% python3 -q
>>> import numpy as np
>>> import numpy.linalg as la
>>> np.set_printoptions(suppress=True, linewidth=120)
>>> tidy = lambda a: np.round(a, 2) + 0
>>> J = np.loadtxt("arr.csv", delimiter=",")
>>> J
array([[-2.42, -7.38, -1.91],
       [-0.04, -5.71, -2.29],
       [ 1.72, -1.21,  1.72],
       [ 0.61, -1.78,  2.68],
       [ 0.88, -2.6 ,  2.22],
       [-1.21, -6.59, -3.23],
       [-1.28, -7.54, -4.45],
       [-0.91, -4.69, -2.59],
       [ 1.03, -5.89, -2.47],
       [-0.1 , -2.49,  0.13],
       [ 1.41, -0.94,  2.46],
       [ 2.5 , -2.07,  0.09],
       [ 0.85, -6.79, -3.52],
       [-1.22, -7.37, -3.36],
       [ 0.71, -9.11, -2.37]])
>>> out = np.c_[J[:, :1] @ np.array([[0]]), np.array([-3, 1, 3, 3, 2, -1, -2, 2, 3, 2, 2, 2, 3, 1, 3])]
>>> out
array([[ 0., -3.],
       [ 0.,  1.],
       [ 0.,  3.],
       [ 0.,  3.],
       [ 0.,  2.],
       [ 0., -1.],
       [ 0., -2.],
       [ 0.,  2.],
       [ 0.,  3.],
       [ 0.,  2.],
       [ 0.,  2.],
       [ 0.,  2.],
       [ 0.,  3.],
       [ 0.,  1.],
       [ 0.,  3.]])
>>> tidy(la.norm(out - J @ la.lstsq(J, out)[0], axis=0))
array([0. , 4.5])
>>> tidy(la.lstsq(J, out[:, 0])[0])
array([0., 0., 0.])
>>> la.matrix_rank(np.c_[J, out])
np.int64(4)
>>> Ac = (J - J.mean(axis=0)) / J.std(axis=0)
>>> tidy(Ac.std(axis=0))
array([1., 1., 1.])
>>> beta = la.lstsq(np.delete(Ac, 2, axis=1), Ac[:, 2])[0]
>>> tidy(1 - np.var(Ac[:, 2] - np.delete(Ac, 2, axis=1) @ beta))
np.float64(0.79)
>>> cent = J[[14, 1]].astype(float)
>>> for _ in range(4):
...     idx = la.norm(J[:, None] - cent, axis=-1).argmin(axis=1)
...     cent = np.array([J[idx == j].mean(axis=0) for j in range(2)])
... 
>>> idx
array([0, 0, 1, 1, 1, 0, 0, 0, 0, 1, 1, 1, 0, 0, 0])
>>> np.abs(cent[1] - cent[0]).argmax()
np.int64(1)
>>> mat = np.load("case2.npy")
>>> mat
array([[0., 5., 0., 0.],
       [5., 1., 5., 0.],
       [0., 5., 0., 5.],
       [0., 0., 5., 3.]])
>>> # symmetric, so the eigenvalues are real
>>> C2 = mat.T @ mat
>>> la.matrix_rank(C2)
np.int64(4)
>>> (mat @ mat.T).shape
(4, 4)
>>> np.allclose(C2, C2.T)
True
>>> np.diag(C2)
array([25., 51., 50., 34.])
>>> out = np.array([[2, -2, -1], [0, 1, -2]])
>>> cent = np.kron(out, mat)
>>> la.matrix_rank(cent)
np.int64(8)
>>> tidy(la.norm(cent, 2)), tidy(la.norm(out, 2) * la.norm(mat, 2))
(np.float64(26.95), np.float64(26.95))
>>> cent.shape
(8, 12)
>>> rng = np.random.default_rng(61826)
>>> idx = rng.permutation(4)
>>> idx
array([3, 2, 0, 1])
>>> out = mat[idx][:, idx]
>>> out
array([[3., 5., 0., 0.],
       [5., 0., 0., 5.],
       [0., 0., 0., 5.],
       [0., 5., 5., 1.]])
>>> np.allclose(out, mat)
False
>>> np.trace(out)
np.float64(4.0)
>>> tidy(la.det(out)), tidy(la.det(mat[idx]))
(np.float64(625.0), np.float64(-625.0))
>>> P = np.triu(np.array([[4, 6, 7, -2], [4, 9, -6, 1], [8, 4, 3, 3], [0, 4, -1, 1]]), 1) + np.eye(4)
>>> out = P @ mat @ la.inv(P)
>>> tidy(la.det(out))
np.float64(625.0)
>>> np.trace(out), np.trace(mat)
(np.float64(4.0), np.float64(4.0))
>>> la.matrix_rank(out)
np.int64(4)
>>> feats = np.load("m.npy")
>>> feats
array([[-3,  0, -1,  1],
       [-3,  0, -1,  1],
       [ 6,  0,  2, -2],
       [-6,  0, -2,  2]])
>>> out = np.array([[1, 3, 2], [3, -3, -1]])
>>> cent = np.kron(out, feats)
>>> la.matrix_rank(cent)
np.int64(2)
>>> tidy(la.norm(cent, 2)), tidy(la.norm(out, 2) * la.norm(feats, 2))
(np.float64(52.32), np.float64(52.32))
>>> x = np.array([1, 2, 3, 0])
>>> np.sign((feats @ x).round(6))
array([-1, -1,  1, -1])
>>> feats @ np.eye(4)[0]
array([-3., -3.,  6., -6.])
>>> (feats @ x).argmax()
np.int64(2)
>>> feats @ x
array([ -6,  -6,  12, -12])
>>> data = np.load("w.npy")
>>> tidy(data)
array([[ 1.  ,  0.  ,  0.  ,  0.  ],
       [ 0.  ,  0.87, -0.5 ,  0.  ],
       [ 0.  ,  0.5 ,  0.87,  0.  ],
       [ 0.  ,  0.  ,  0.  ,  1.  ]])
>>> np.flatnonzero(la.matrix_power((data != 0) + (data.T != 0) + np.eye(4), 4)[1])
array([1, 2])
>>> tidy(data @ data)
array([[ 1.  ,  0.  ,  0.  ,  0.  ],
       [ 0.  ,  0.5 , -0.87,  0.  ],
       [ 0.  ,  0.87,  0.5 ,  0.  ],
       [ 0.  ,  0.  ,  0.  ,  1.  ]])
>>> out = np.array([[1, 1, 0], [2, 1, 0], [1, 1, 0], [1, 0, 0]])
>>> tidy(np.einsum("ik,kj->ij", data, out))
array([[1.  , 1.  , 0.  ],
       [1.23, 0.37, 0.  ],
       [1.87, 1.37, 0.  ],
       [1.  , 0.  , 0.  ]])
>>> np.einsum("ij,ij->i", data, data)
array([1., 1., 1., 1.])
>>> np.vstack([data, out.T]).shape
(7, 4)
>>> tidy(np.einsum("ij->j", data))
array([1.  , 1.37, 0.37, 1.  ])
>>> P = np.triu(np.array([[1, -2, 1, 1], [1, -3, 0, -2], [1, 2, -1, -1], [2, 0, 0, 2]]), 1) + np.eye(4)
>>> out = P @ data @ la.inv(P)
>>> tidy(P @ data - data @ P)
array([[ 0.  ,  0.77,  0.87,  0.  ],
       [ 0.  ,  0.  ,  0.  , -0.77],
       [ 0.  ,  0.  ,  0.  ,  0.87],
       [ 0.  ,  0.  ,  0.  ,  0.  ]])
>>> tidy(out)
array([[ 1.  ,  0.77,  0.87,  2.4 ],
       [ 0.  ,  0.87, -0.5 , -0.77],
       [ 0.  ,  0.5 ,  0.87,  0.87],
       [ 0.  ,  0.  ,  0.  ,  1.  ]])
>>> tidy(la.det(out))
np.float64(1.0)
>>> tidy(data.reshape(2, -1))
array([[ 1.  ,  0.  ,  0.  ,  0.  ,  0.  ,  0.87, -0.5 ,  0.  ],
       [ 0.  ,  0.5 ,  0.87,  0.  ,  0.  ,  0.  ,  0.  ,  1.  ]])
>>> tidy(data.reshape(-1, 2))
array([[ 1.  ,  0.  ],
       [ 0.  ,  0.  ],
       [ 0.  ,  0.87],
       [-0.5 ,  0.  ],
       [ 0.  ,  0.5 ],
       [ 0.87,  0.  ],
       [ 0.  ,  0.  ],
       [ 0.  ,  1.  ]])
>>> blk = data.reshape(4, 2, -1)
>>> tidy(blk.sum(axis=1))
array([[ 1.  ,  0.  ],
       [-0.5 ,  0.87],
       [ 0.87,  0.5 ],
       [ 0.  ,  1.  ]])
>>> tidy(np.einsum("ihd,ihd->ih", blk, blk))
array([[1.  , 0.  ],
       [0.75, 0.25],
       [0.25, 0.75],
       [0.  , 1.  ]])
>>> blk.shape
(4, 2, 2)
>>> tidy(blk[:, 0])
array([[1.  , 0.  ],
       [0.  , 0.87],
       [0.  , 0.5 ],
       [0.  , 0.  ]])
>>> tidy(blk.transpose(1, 0, 2))
array([[[ 1.  ,  0.  ],
        [ 0.  ,  0.87],
        [ 0.  ,  0.5 ],
        [ 0.  ,  0.  ]],

       [[ 0.  ,  0.  ],
        [-0.5 ,  0.  ],
        [ 0.87,  0.  ],
        [ 0.  ,  1.  ]]])
>>> m1 = np.load("layer7.npy")
>>> m1
array([[ 8.5, -1.9, -0.5],
       [-1. ,  0.2, -1.4],
       [ 4.5, -0.9,  2.3],
       [-6. , -0.3, -1.8]])
>>> # column 0 dominates
>>> P = m1 @ la.solve(m1.T @ m1, m1.T)
>>> tidy(P @ m1[:, 2])
array([-0.5, -1.4,  2.3, -1.8])
>>> np.trace(P)
np.float64(3.0)
>>> tidy(la.eigvalsh(P))
array([0., 1., 1., 1.])
>>> tidy(np.diag(P))
array([0.98, 0.27, 0.75, 1.  ])
>>> W0 = np.load("out13.npy")
>>> tidy(W0)
array([[ 0.67,  0.71,  0.19],
       [-0.31,  0.5 , -0.81],
       [ 0.67, -0.49, -0.56]])
>>> # keeps lengths
>>> out = la.inv(W0)
>>> tidy(W0 @ out)
array([[1., 0., 0.],
       [0., 1., 0.],
       [0., 0., 1.]])
>>> tidy(out)
array([[ 0.67, -0.31,  0.67],
       [ 0.71,  0.5 , -0.49],
       [ 0.19, -0.81, -0.56]])
>>> np.allclose(out, W0.T)
True
>>> tidy(la.det(W0) * la.det(out))
np.float64(1.0)
>>> (np.abs(out) > 1e-9).astype(int)
array([[1, 1, 1],
       [1, 1, 1],
       [1, 1, 1]])
>>> tidy(la.cond(W0))
np.float64(1.0)
>>> tidy(la.det(W0) * out)
array([[-0.67,  0.31, -0.67],
       [-0.71, -0.5 ,  0.49],
       [-0.19,  0.81,  0.56]])
>>> q, vecs = la.qr(out[:, :2])[0], la.qr(out[:, 2:])[0]
>>> sig = la.svd(q.T @ vecs, compute_uv=False)
>>> tidy(np.degrees(np.arccos(sig.clip(0, 1))))
array([90.])
>>> (sig > 0.9).sum()
np.int64(0)
>>> tidy(la.norm(q @ q.T - vecs @ vecs.T, 2))
np.float64(1.0)
>>> P = np.triu(np.array([[2, 0, 2], [1, 2, 0], [0, 2, 0]]), 1) + np.eye(3)
>>> out = P @ W0 @ la.inv(P)
>>> tidy(out)
array([[ 2.02, -0.26, -4.96],
       [-0.31,  0.5 , -0.2 ],
       [ 0.67, -0.49, -1.9 ]])
>>> la.matrix_rank(out)
np.int64(3)
>>> q, R = la.qr(out)
>>> tidy(R)
array([[-2.15,  0.46,  5.23],
       [ 0.  , -0.58,  0.57],
       [ 0.  ,  0.  , -0.8 ]])
>>> np.allclose(R.T @ R, out.T @ out)
True
>>> tidy(q @ R)
array([[ 2.02, -0.26, -4.96],
       [-0.31,  0.5 , -0.2 ],
       [ 0.67, -0.49, -1.9 ]])
>>> q.shape, R.shape
((3, 3), (3, 3))
>>> tidy(q)
array([[-0.94, -0.31, -0.15],
       [ 0.14, -0.75,  0.64],
       [-0.31,  0.58,  0.75]])
>>> tidy(q.T @ q)
array([[1., 0., 0.],
       [0., 1., 0.],
       [0., 0., 1.]])
>>> tidy(np.abs(np.diag(R)))
array([2.15, 0.58, 0.8 ])
